% ipython --no-banner

In [1]: import numpy as np

In [2]: np.set_printoptions(suppress=True, linewidth=120)

In [3]: rnd = lambda a: np.round(a, 2) + 0

In [4]: F = np.loadtxt("layer7.csv", delimiter=",")

In [5]: F
Out[5]: 
array([[ 0.,  0., -2.,  0.,  0.,  0.,  2.,  1.,  0.],
       [ 0.,  2.,  0.,  0., -2.,  0.,  0.,  0.,  1.],
       [-1.,  0.,  2.,  0.,  0., -1.,  0.,  1.,  0.],
       [ 0., -2.,  0., -1.,  0.,  0.,  0.,  0.,  2.],
       [ 0., -2.,  0.,  0.,  1.,  0.,  0.,  0., -1.],
       [ 0.,  0.,  2.,  0.,  0., -1., -1.,  2.,  0.],
       [ 2.,  0.,  2.,  0.,  0.,  2.,  0.,  0.,  0.],
       [ 2.,  0., -2.,  0.,  0.,  2., -2.,  0.,  0.],
       [ 0.,  2.,  0., -1.,  0.,  0.,  0.,  0.,  2.]])

In [6]: other = F / np.linalg.norm(F, axis=1, keepdims=True)

In [7]: C2 = other @ other.T

In [8]: rnd(C2[3])
Out[8]: array([ 0.  , -0.22,  0.  ,  1.  ,  0.27,  0.  ,  0.  ,  0.  ,  0.11])

In [9]: np.argwhere(np.triu(np.abs(C2) > 0.95, 1))
Out[9]: array([[1, 4]])

In [10]: rng = np.random.default_rng(75006)

In [11]: feats = np.eye(11, dtype=int)[rng.permutation(11)]

In [12]: feats
Out[12]: 
array([[0, 0, 1, 0, 0, 0, 0, 0, 0, 0, 0],
       [0, 0, 0, 0, 0, 0, 0, 0, 0, 0, 1],
       [0, 0, 0, 0, 0, 0, 1, 0, 0, 0, 0],
       [1, 0, 0, 0, 0, 0, 0, 0, 0, 0, 0],
       [0, 0, 0, 0, 1, 0, 0, 0, 0, 0, 0],
       [0, 0, 0, 0, 0, 0, 0, 0, 1, 0, 0],
       [0, 0, 0, 1, 0, 0, 0, 0, 0, 0, 0],
       [0, 0, 0, 0, 0, 0, 0, 1, 0, 0, 0],
       [0, 0, 0, 0, 0, 0, 0, 0, 0, 1, 0],
       [0, 0, 0, 0, 0, 1, 0, 0, 0, 0, 0],
       [0, 1, 0, 0, 0, 0, 0, 0, 0, 0, 0]])

In [13]: # keeps lengths

In [14]: vec = np.array([0, 1, -1, 1, 1, 0, 2, 2, -2, -1, -1])

In [15]: rnd(np.linalg.norm(vec)), rnd(np.linalg.norm(feats @ vec))
Out[15]: (np.float64(4.24), np.float64(4.24))

In [16]: 11 - np.linalg.matrix_rank(feats - np.eye(11), tol=1e-8)
Out[16]: np.int64(5)

In [17]: rnd(np.linalg.det(feats))
Out[17]: np.float64(1.0)

In [18]: rnd(np.sort(np.abs(np.degrees(np.angle(np.linalg.eigvals(feats))))))
Out[18]: array([  0.,   0.,   0.,   0.,   0.,  90.,  90., 120., 120., 180., 180.])

In [19]: q, V = np.linalg.qr(feats[:, :8])[0], np.linalg.qr(feats[:, 8:])[0]

In [20]: sigma = np.linalg.svd(q.T @ V, compute_uv=False)

In [21]: sigma
Out[21]: array([0., 0., 0.])

In [22]: feats @ feats.T
Out[22]: 
array([[1, 0, 0, 0, 0, 0, 0, 0, 0, 0, 0],
       [0, 1, 0, 0, 0, 0, 0, 0, 0, 0, 0],
       [0, 0, 1, 0, 0, 0, 0, 0, 0, 0, 0],
       [0, 0, 0, 1, 0, 0, 0, 0, 0, 0, 0],
       [0, 0, 0, 0, 1, 0, 0, 0, 0, 0, 0],
       [0, 0, 0, 0, 0, 1, 0, 0, 0, 0, 0],
       [0, 0, 0, 0, 0, 0, 1, 0, 0, 0, 0],
       [0, 0, 0, 0, 0, 0, 0, 1, 0, 0, 0],
       [0, 0, 0, 0, 0, 0, 0, 0, 1, 0, 0],
       [0, 0, 0, 0, 0, 0, 0, 0, 0, 1, 0],
       [0, 0, 0, 0, 0, 0, 0, 0, 0, 0, 1]])

In [23]: rnd(np.linalg.svd(feats, compute_uv=False))
Out[23]: array([1., 1., 1., 1., 1., 1., 1., 1., 1., 1., 1.])

In [24]: feats[:, 10] @ feats[:, 9]
Out[24]: np.int64(0)

In [25]: rnd(np.linalg.pinv(feats))
Out[25]: 
array([[0., 0., 0., 1., 0., 0., 0., 0., 0., 0., 0.],
       [0., 0., 0., 0., 0., 0., 0., 0., 0., 0., 1.],
       [1., 0., 0., 0., 0., 0., 0., 0., 0., 0., 0.],
       [0., 0., 0., 0., 0., 0., 1., 0., 0., 0., 0.],
       [0., 0., 0., 0., 1., 0., 0., 0., 0., 0., 0.],
       [0., 0., 0., 0., 0., 0., 0., 0., 0., 1., 0.],
       [0., 0., 1., 0., 0., 0., 0., 0., 0., 0., 0.],
       [0., 0., 0., 0., 0., 0., 0., 1., 0., 0., 0.],
       [0., 0., 0., 0., 0., 1., 0., 0., 0., 0., 0.],
       [0., 0., 0., 0., 0., 0., 0., 0., 1., 0., 0.],
       [0., 1., 0., 0., 0., 0., 0., 0., 0., 0., 0.]])

In [26]: rnd(np.linalg.norm(feats, axis=0))
Out[26]: array([1., 1., 1., 1., 1., 1., 1., 1., 1., 1., 1.])

In [27]: feats.T @ feats
Out[27]: 
array([[1, 0, 0, 0, 0, 0, 0, 0, 0, 0, 0],
       [0, 1, 0, 0, 0, 0, 0, 0, 0, 0, 0],
       [0, 0, 1, 0, 0, 0, 0, 0, 0, 0, 0],
       [0, 0, 0, 1, 0, 0, 0, 0, 0, 0, 0],
       [0, 0, 0, 0, 1, 0, 0, 0, 0, 0, 0],
       [0, 0, 0, 0, 0, 1, 0, 0, 0, 0, 0],
       [0, 0, 0, 0, 0, 0, 1, 0, 0, 0, 0],
       [0, 0, 0, 0, 0, 0, 0, 1, 0, 0, 0],
       [0, 0, 0, 0, 0, 0, 0, 0, 1, 0, 0],
       [0, 0, 0, 0, 0, 0, 0, 0, 0, 1, 0],
       [0, 0, 0, 0, 0, 0, 0, 0, 0, 0, 1]])

In [28]: rnd(np.linalg.det(feats))
Out[28]: np.float64(1.0)

In [29]: (feats - feats.T) / 2
Out[29]: 
array([[ 0. ,  0. ,  0.5, -0.5,  0. ,  0. ,  0. ,  0. ,  0. ,  0. ,  0. ],
       [ 0. ,  0. ,  0. ,  0. ,  0. ,  0. ,  0. ,  0. ,  0. ,  0. ,  0. ],
       [-0.5,  0. ,  0. ,  0. ,  0. ,  0. ,  0.5,  0. ,  0. ,  0. ,  0. ],
       [ 0.5,  0. ,  0. ,  0. ,  0. ,  0. , -0.5,  0. ,  0. ,  0. ,  0. ],
       [ 0. ,  0. ,  0. ,  0. ,  0. ,  0. ,  0. ,  0. ,  0. ,  0. ,  0. ],
       [ 0. ,  0. ,  0. ,  0. ,  0. ,  0. ,  0. ,  0. ,  0.5, -0.5,  0. ],
       [ 0. ,  0. , -0.5,  0.5,  0. ,  0. ,  0. ,  0. ,  0. ,  0. ,  0. ],
       [ 0. ,  0. ,  0. ,  0. ,  0. ,  0. ,  0. ,  0. ,  0. ,  0. ,  0. ],
       [ 0. ,  0. ,  0. ,  0. ,  0. , -0.5,  0. ,  0. ,  0. ,  0.5,  0. ],
       [ 0. ,  0. ,  0. ,  0. ,  0. ,  0.5,  0. ,  0. , -0.5,  0. ,  0. ],
       [ 0. ,  0. ,  0. ,  0. ,  0. ,  0. ,  0. ,  0. ,  0. ,  0. ,  0. ]])

In [30]: (feats + feats.T) / 2
Out[30]: 
array([[0. , 0. , 0.5, 0.5, 0. , 0. , 0. , 0. , 0. , 0. , 0. ],
       [0. , 0. , 0. , 0. , 0. , 0. , 0. , 0. , 0. , 0. , 1. ],
       [0.5, 0. , 0. , 0. , 0. , 0. , 0.5, 0. , 0. , 0. , 0. ],
       [0.5, 0. , 0. , 0. , 0. , 0. , 0.5, 0. , 0. , 0. , 0. ],
       [0. , 0. , 0. , 0. , 1. , 0. , 0. , 0. , 0. , 0. , 0. ],
       [0. , 0. , 0. , 0. , 0. , 0. , 0. , 0. , 0.5, 0.5, 0. ],
       [0. , 0. , 0.5, 0.5, 0. , 0. , 0. , 0. , 0. , 0. , 0. ],
       [0. , 0. , 0. , 0. , 0. , 0. , 0. , 1. , 0. , 0. , 0. ],
       [0. , 0. , 0. , 0. , 0. , 0.5, 0. , 0. , 0. , 0.5, 0. ],
       [0. , 0. , 0. , 0. , 0. , 0.5, 0. , 0. , 0.5, 0. , 0. ],
       [0. , 1. , 0. , 0. , 0. , 0. , 0. , 0. , 0. , 0. , 0. ]])

In [31]: np.allclose(feats, feats.T)
Out[31]: False

In [32]: np.trace(feats)
Out[32]: np.int64(2)

In [33]: np.allclose(feats @ feats.T, feats.T @ feats)
Out[33]: True

In [34]: rnd(np.abs(np.linalg.eigvals(feats)).max())
Out[34]: np.float64(1.0)

In [35]: feats @ feats
Out[35]: 
array([[0, 0, 0, 0, 0, 0, 1, 0, 0, 0, 0],
       [0, 1, 0, 0, 0, 0, 0, 0, 0, 0, 0],
       [0, 0, 0, 1, 0, 0, 0, 0, 0, 0, 0],
       [0, 0, 1, 0, 0, 0, 0, 0, 0, 0, 0],
       [0, 0, 0, 0, 1, 0, 0, 0, 0, 0, 0],
       [0, 0, 0, 0, 0, 0, 0, 0, 0, 1, 0],
       [1, 0, 0, 0, 0, 0, 0, 0, 0, 0, 0],
       [0, 0, 0, 0, 0, 0, 0, 1, 0, 0, 0],
       [0, 0, 0, 0, 0, 1, 0, 0, 0, 0, 0],
       [0, 0, 0, 0, 0, 0, 0, 0, 1, 0, 0],
       [0, 0, 0, 0, 0, 0, 0, 0, 0, 0, 1]])
